$ ipython --no-banner

In [1]: import numpy as np

In [2]: np.set_printoptions(precision=2, suppress=True, linewidth=200)

In [3]: tidy = lambda a: np.round(a, 2) + 0

In [4]: s = 5 * 0.7 ** np.arange(3)

In [5]: Q, _ = np.linalg.qr(np.array([[-1.1, -1.2, 0.8], [-1.8, -1.0, 0.5], [-1.3, 0.9, 1.8]]))

In [6]: rng = np.random.default_rng(195)

In [7]: E = rng.normal(size=(29, 3)) * s @ Q

In [8]: tidy(E)
Out[8]: 
array([[-3.64, -2.33,  0.63],
       [ 0.31,  3.45,  5.94],
       [ 0.66, -0.62, -1.95],
       [-2.52, -0.2 , -2.77],
       [-1.65, -6.61, -9.93],
       [ 2.42,  5.04,  1.5 ],
       [ 3.68, -2.17,  0.87],
       [-4.2 ,  0.72, -0.9 ],
       [-0.59,  4.13, -2.21],
       [-4.53, -0.65, -5.94],
       [-2.48,  3.07, -0.7 ],
       [ 2.47,  1.89,  3.95],
       [-3.15, -4.83, -8.94],
       [-0.22,  2.85, -5.02],
       [-0.19, -8.03, -4.45],
       [ 0.47,  2.74, 10.38],
       [-1.97, -3.66, -0.54],
       [-1.81,  1.86,  0.06],
       [-1.93,  0.79,  2.52],
       [ 0.35,  2.29, -2.67],
       [ 2.72, -0.89,  2.75],
       [ 4.44,  4.5 ,  1.95],
       [ 1.81, -0.52,  1.64],
       [-0.77, -2.6 , -2.71],
       [-6.56, -1.06,  0.04],
       [ 2.25,  3.12,  1.88],
       [ 1.65,  1.78, -2.63],
       [ 0.06, -2.1 ,  3.14],
       [-1.35,  3.14, -4.03]])

In [9]: vec = np.array([2, 3, 0])

In [10]: y = E @ vec

In [11]: beta, lr = np.zeros(3), 1 / np.linalg.norm(E, 2) ** 2

In [12]: for i in range(300):
    ...:     beta -= lr * E.T @ (E @ beta - y)
    ...:     if i % 50 == 0: print(i, round(np.linalg.norm(E @ beta - y), 2))
    ...: 
0 29.06
50 0.0
100 0.0
150 0.0
200 0.0
250 0.0

In [13]: tidy(np.linalg.cond(E))
Out[13]: np.float64(2.09)

In [14]: tidy(beta)
Out[14]: array([2., 3., 0.])
